>>> import numpy as np
>>> import numpy.linalg as la
>>> np.set_printoptions(precision=1, suppress=True, linewidth=100)
>>> def rnd(a):
...     return np.round(a, 1) + 0
... 
>>> f = np.array([8, -1, 0, 7, -9, -8]) + 0.5
>>> data = np.outer(f, f) / (f @ f)
>>> rnd(data)
array([[ 0.3,  0. ,  0. ,  0.2, -0.3, -0.2],
       [ 0. ,  0. ,  0. ,  0. ,  0. ,  0. ],
       [ 0. ,  0. ,  0. ,  0. ,  0. ,  0. ],
       [ 0.2,  0. ,  0. ,  0.2, -0.2, -0.2],
       [-0.3,  0. ,  0. , -0.2,  0.3,  0.2],
       [-0.2,  0. ,  0. , -0.2,  0.2,  0.2]])
>>> # equal to its transpose
>>> f = np.array([0, 2])
>>> rnd(np.correlate(data[1], data[5], "full"))
array([0., 0., 0., 0., 0., 0., 0., 0., 0., 0., 0.])
>>> np.polyval(f, data[1])
array([2., 2., 2., 2., 2., 2.])
>>> rnd(np.cross(data[1, :3], data[5, :3]))
array([0., 0., 0.])
>>> Q, _ = la.qr(np.array([[-0.3, 0.7, 1.6, -0.9],
...     [0.0, -0.4, 0.8, 0.8],
...     [-0.9, -0.8, -0.2, 0.8],
...     [-0.2, 0.8, -1.6, 1.0]]))
>>> K = -2 * Q
>>> rnd(K)
array([[ 0.6, -1.2, -1.5,  0.1],
       [ 0. ,  0.6, -0.6, -1.8],
       [ 1.9,  0.7,  0.2,  0.2],
       [ 0.4, -1.3,  1.2, -0.8]])
>>> rnd(la.pinv(K))
array([[ 0.2,  0. ,  0.5,  0.1],
       [-0.3,  0.1,  0.2, -0.3],
       [-0.4, -0.2,  0.1,  0.3],
       [ 0. , -0.5,  0. , -0.2]])
>>> rnd(la.svd(K, compute_uv=False))
array([2., 2., 2., 2.])
>>> rnd(K.T @ K)
array([[4., 0., 0., 0.],
       [0., 4., 0., 0.],
       [0., 0., 4., 0.],
       [0., 0., 0., 4.]])
>>> Y = np.array([[-2, 1], [2, -3], [2, 0], [1, 2]])
>>> np.vstack([K, Y.T]).shape
(6, 4)
>>> la.matrix_rank(np.vstack([K, Y.T]))
np.int64(4)
>>> la.matrix_rank(K @ Y)
np.int64(2)
>>> mat = np.loadtxt("test17.csv", delimiter=",")
>>> mat
array([[1. , 0.2, 0. , 0. ],
       [0.2, 1. , 0.2, 0. ],
       [0. , 0.2, 1. , 0.2],
       [0. , 0. , 0.2, 1. ]])
>>> # symmetric
>>> Q, evecs = la.qr(mat[:, :3])[0], la.qr(mat[:, 3:])[0]
>>> s = la.svd(Q.T @ evecs, compute_uv=False)
>>> rnd(la.norm(Q @ Q.T - evecs @ evecs.T, 2))
np.float64(1.0)
>>> (s > 0.9).sum()
np.int64(0)
>>> rnd(s)
array([0.4])
>>> rnd(np.degrees(np.arccos(s.clip(0, 1))))
array([66.8])
>>> Y = la.invert(mat)
Traceback (most recent call last):
  File "<python-input-31>", line 1, in <module>
    Y = la.invert(mat)
        ^^^^^^^^^
AttributeError: module 'numpy.linalg' has no attribute 'invert'
>>> Y = la.inv(mat)
>>> rnd(Y)
array([[ 1. , -0.2,  0. ,  0. ],
       [-0.2,  1.1, -0.2,  0. ],
       [ 0. , -0.2,  1.1, -0.2],
       [ 0. ,  0. , -0.2,  1. ]])
>>> rnd(mat @ Y)
array([[1., 0., 0., 0.],
       [0., 1., 0., 0.],
       [0., 0., 1., 0.],
       [0., 0., 0., 1.]])
>>> rnd(la.det(mat) * la.det(Y))
np.float64(1.0)
>>> rnd(la.det(mat) * Y)
array([[ 0.9, -0.2,  0. ,  0. ],
       [-0.2,  1. , -0.2,  0. ],
       [ 0. , -0.2,  1. , -0.2],
       [ 0. ,  0. , -0.2,  0.9]])
>>> (np.abs(Y) > 1e-9).astype(int)
array([[1, 1, 1, 1],
       [1, 1, 1, 1],
       [1, 1, 1, 1],
       [1, 1, 1, 1]])
>>> rnd(la.inv(Y))
array([[1. , 0.2, 0. , 0. ],
       [0.2, 1. , 0.2, 0. ],
       [0. , 0.2, 1. , 0.2],
       [0. , 0. , 0.2, 1. ]])
>>> rng = np.random.default_rng(94)
>>> lab = rng.permutation(4)
>>> lab
array([0, 3, 2, 1])
>>> Y = mat[lab][:, lab]
>>> rnd(np.sort(np.abs(la.eigvals(Y))))
array([0.7, 0.9, 1.1, 1.3])
>>> np.diag(Y)
array([1., 1., 1., 1.])
>>> vals, evecs = la.eigh(mat)
>>> x = np.array([1, 0, 2, 0])
>>> (np.sign(evecs[:, -1].round(6)) == np.sign(evecs[0, -1].round(6))).astype(int)
array([1, 1, 1, 1])
>>> x @ mat @ x / (x @ x), rnd(vals[0]), rnd(vals[-1])
(np.float64(1.0), np.float64(0.7), np.float64(1.3))
>>> x @ mat @ x
np.float64(5.0)
>>> vals, evecs = la.eigvalsh(mat)
Traceback (most recent call last):
  File "<python-input-50>", line 1, in <module>
    vals, evecs = la.eigvalsh(mat)
    ^^^^^^^^^^^
ValueError: too many values to unpack (expected 2)
>>> vals, evecs = la.eigh(mat)
>>> rnd(la.eigvalsh(mat + 3 * np.eye(4)))
array([3.7, 3.9, 4.1, 4.3])
>>> rnd(la.eigvalsh(mat @ mat))
array([0.5, 0.8, 1.3, 1.8])
>>> rnd(evecs.T @ evecs)
array([[1., 0., 0., 0.],
       [0., 1., 0., 0.],
       [0., 0., 1., 0.],
       [0., 0., 0., 1.]])
>>> rnd(np.abs(evecs[:, -1]))
array([0.4, 0.6, 0.6, 0.4])
>>> vals.sum(), np.trace(mat)
(np.float64(4.0), np.float64(4.0))
>>> E = np.array([[-1, 2, 0, 1, -1, -2], [-1, -2, -1, -2, 2, 0], [1, -1, 2, -2, 1, -2]])
>>> E
array([[-1,  2,  0,  1, -1, -2],
       [-1, -2, -1, -2,  2,  0],
       [ 1, -1,  2, -2,  1, -2]])
>>> Y = E / np.sqrt((E ** 2).mean(axis=1, keepdims=True))
>>> rnd(la.norm(Y, axis=1))
array([2.4, 2.4, 2.4])
>>> rnd(Y[2])
array([ 0.6, -0.6,  1.3, -1.3,  0.6, -1.3])
>>> left, s, VT = la.svd(E, full_matrices=False)
>>> np.abs(left[:, 0]).round(6).argmax()
np.int64(1)
>>> rnd(VT @ VT.T)
array([[1., 0., 0.],
       [0., 1., 0.],
       [0., 0., 1.]])
>>> np.allclose(left * s @ VT, E)
True
>>> rnd(left.T @ left)
array([[1., 0., 0.],
       [0., 1., 0.],
       [0., 0., 1.]])
>>> rnd(left.T @ E @ VT.T)
array([[4.8, 0. , 0. ],
       [0. , 3.5, 0. ],
       [0. , 0. , 2.2]])
>>> (s > 1e-8).sum()
np.int64(3)
>>> rnd(s)
array([4.8, 3.5, 2.2])
>>> [round(float(x), 1) for x in la.svd(data, compute_uv=False)[:3]]
[1.0, 0.0, 0.0]
>>> np.argsort(-la.norm(data, axis=0).round(6), kind="stable")[:3]
array([0, 4, 3])
>>> la.cond(data) > 100
np.True_
>>> def softmax(z):
...     e = np.exp(z - z.max(axis=-1, keepdims=True))
...     return e / e.sum(axis=-1, keepdims=True)
... 
>>> rnd(softmax(E[2] + 3))
array([0.2, 0. , 0.5, 0. , 0.2, 0. ])
>>> rnd(softmax(E).sum(axis=1))
array([1., 1., 1.])
>>> rnd(softmax(E[2]))
array([0.2, 0. , 0.5, 0. , 0.2, 0. ])
>>> scores = E @ E.T / np.sqrt(6)
>>> softmax(scores).round(6).argmax(axis=1)
array([0, 1, 2])
>>> rnd(softmax(scores)[2] @ E)
array([ 1. , -1. ,  1.9, -2. ,  1. , -2. ])
>>> rnd(softmax(scores + np.triu(np.full(scores.shape, -np.inf), 1)))
array([[1., 0., 0.],
       [0., 1., 0.],
       [0., 0., 1.]])
>>> W0 = np.load("block8.npy")
>>> W0
array([[-4.5,  2.4,  4.6,  0. , -3. ],
       [-1.3,  1.7,  5.3,  0.5, -4.8],
       [-3.2,  4.5,  5.1,  1.6, -3.5],
       [-2.7,  3.8,  6.2, -2.2, -4.9],
       [ 2. ,  1.2,  0.7,  3.5, -3.1],
       [-0.9, -2.3, -4.2,  0.6, -2. ],
       [-3.3,  1.8,  3.8,  1.1, -5.4],
       [ 0.7, -2.3, -4.8,  0.3, -3.2],
       [ 1.2, -0.5, -4.6,  0.3, -4.3],
       [ 2.4,  1.8, -3.1,  0.1, -1.6],
       [ 2.1, -1.1, -3.1,  0.8, -0.9],
       [-1.4,  3.6,  3.8,  2.9, -2.1],
       [ 1.6, -0.1,  1.8,  5. , -3.9],
       [ 1.2, -0.4,  0.4,  3.9, -4.8],
       [-0.2, -0.2, -3.4,  0. , -1.7]])
>>> x = np.array([2, 0, -3, -3, 0])
>>> target = W0 @ x
>>> rnd(la.lstsq(W0, target)[0])
array([ 2.,  0., -3., -3.,  0.])
>>> rnd(la.pinv(W0) @ W0)
array([[1., 0., 0., 0., 0.],
       [0., 1., 0., 0., 0.],
       [0., 0., 1., 0., 0.],
       [0., 0., 0., 1., 0.],
       [0., 0., 0., 0., 1.]])
>>> target = target + 0.3 * rng.normal(size=15)
>>> rnd(target)
array([-23. , -19.9, -26.4, -17.4,  -8.4,   8.9, -21.5,  14.6,  14.7,  13.9,  10.7, -23. , -17.1,
       -10.6,   9.8])
>>> c, *_ = la.lstsq(W0, target)
>>> [round(float(la.norm(la.solve(W0.T @ W0 + lam * np.eye(5), W0.T @ target))), 2) for lam in (0, 1, 10, 100)]
[4.67, 4.57, 4.0, 2.68]
>>> c.round()
array([ 2.,  0., -3., -3.,  0.])
>>> rnd(c)
array([ 2.,  0., -3., -3.,  0.])
>>> rnd(la.norm(target - W0 @ c))
np.float64(0.6)
>>> rnd(W0.T @ (target - W0 @ c))
array([0., 0., 0., 0., 0.])
